$ ipython --no-banner

In [1]: import numpy as np

In [2]: import numpy.linalg as la

In [3]: np.set_printoptions(precision=3, suppress=True, linewidth=200)

In [4]: feats = np.load("sample19.npy")

In [5]: print(feats)
[[0.75 0.25 0.  ]
 [0.2  0.2  0.6 ]
 [0.   0.5  0.5 ]]

In [6]: w, V = la.eig(feats)

In [7]: print(np.sort(la.eigvals(feats.T)))
[-0.25  0.7   1.  ]

In [8]: print(np.round(feats @ V[:, 0] - w[0] * V[:, 0], 3) + 0)
[0. 0. 0.]

In [9]: print(round(float(la.norm(feats, 1)), 3), round(float(la.norm(feats, np.inf)), 3))
1.1 1.0

In [10]: print(la.norm(feats, axis=0))
[0.776 0.594 0.781]

In [11]: print(round(float(la.norm(feats, 2)), 3))
1.004

In [12]: print(round(float(la.norm(feats[0] - feats[1])), 3))
0.815

In [13]: print(np.round(la.norm(feats, "nuc"), 3))
1.956

In [14]: print(round(float(la.norm(feats) ** 2 / la.norm(feats, 2) ** 2), 3))
1.553

In [15]: print(np.allclose(feats, feats.T))
False

In [16]: print(la.matrix_power(feats, 2))
[[0.613 0.237 0.15 ]
 [0.19  0.39  0.42 ]
 [0.1   0.35  0.55 ]]

In [17]: assert feats == feats.T
---------------------------------------------------------------------------
ValueError                                Traceback (most recent call last)
Cell In[17], line 1
----> 1 assert feats == feats.T

ValueError: The truth value of an array with more than one element is ambiguous. Use a.any() or a.all()

In [18]: la.determinant(feats)
---------------------------------------------------------------------------
AttributeError                            Traceback (most recent call last)
Cell In[18], line 1
----> 1 la.determinant(feats)

AttributeError: module 'numpy.linalg' has no attribute 'determinant'

In [19]: feats.inv()
---------------------------------------------------------------------------
AttributeError                            Traceback (most recent call last)
Cell In[19], line 1
----> 1 feats.inv()

AttributeError: 'numpy.ndarray' object has no attribute 'inv'

In [20]: print((feats + feats.T) / 2)
[[0.75  0.225 0.   ]
 [0.225 0.2   0.55 ]
 [0.    0.55  0.5  ]]

In [21]: print(np.round(la.det(feats), 3))
-0.175

In [22]: x0 = np.array([-2, 3, 1])

In [23]: print(feats @ np.eye(3)[1])
[0.25 0.2  0.5 ]

In [24]: print(np.sign((feats @ x0).round(6)))
[-1.  1.  1.]

In [25]: print(np.einsum("ij,j->i", feats, x0))
[-0.75  0.8   2.  ]

In [26]: A = np.load("out2.npy")

In [27]: print(A)
[[-1  0  1  2  3]
 [ 4  5  6  7  8]
 [ 9 10 11 12 13]
 [14 15 16 17 18]
 [19 20 21 22 23]
 [24 25 26 27 28]]

In [28]: # rows and columns are dependent

In [29]: Uu, sigma, Vh = la.svd(A)

In [30]: V = Vh[:(sigma > 1e-8).sum()]

In [31]: rng = np.random.default_rng(120947)

In [32]: x0 = A[5] + -1 * A[0] + rng.integers(2) * np.eye(5)[4]

In [33]: print(x0)
[25. 25. 25. 25. 26.]

In [34]: print(la.matrix_rank(np.vstack([A, x0])))
3

In [35]: print(round(la.norm(x0 - V.T @ V @ x0), 3))
0.632

In [36]: r = la.matrix_rank(A)

In [37]: print(r)
2

In [38]: null = la.svd(A)[2][r:].T

In [39]: print(la.matrix_rank(A.T @ A), la.matrix_rank(A @ A.T))
2 2

In [40]: print([int(la.matrix_rank(A[:i])) for i in range(1, len(A) + 1)])
[1, 2, 2, 2, 2, 2]

In [41]: print(np.round(A @ null, 3) + 0)
[[0. 0. 0.]
 [0. 0. 0.]
 [0. 0. 0.]
 [0. 0. 0.]
 [0. 0. 0.]
 [0. 0. 0.]]

In [42]: print(null.shape)
(5, 3)

In [43]: print(np.allclose(A @ null, 0))
True
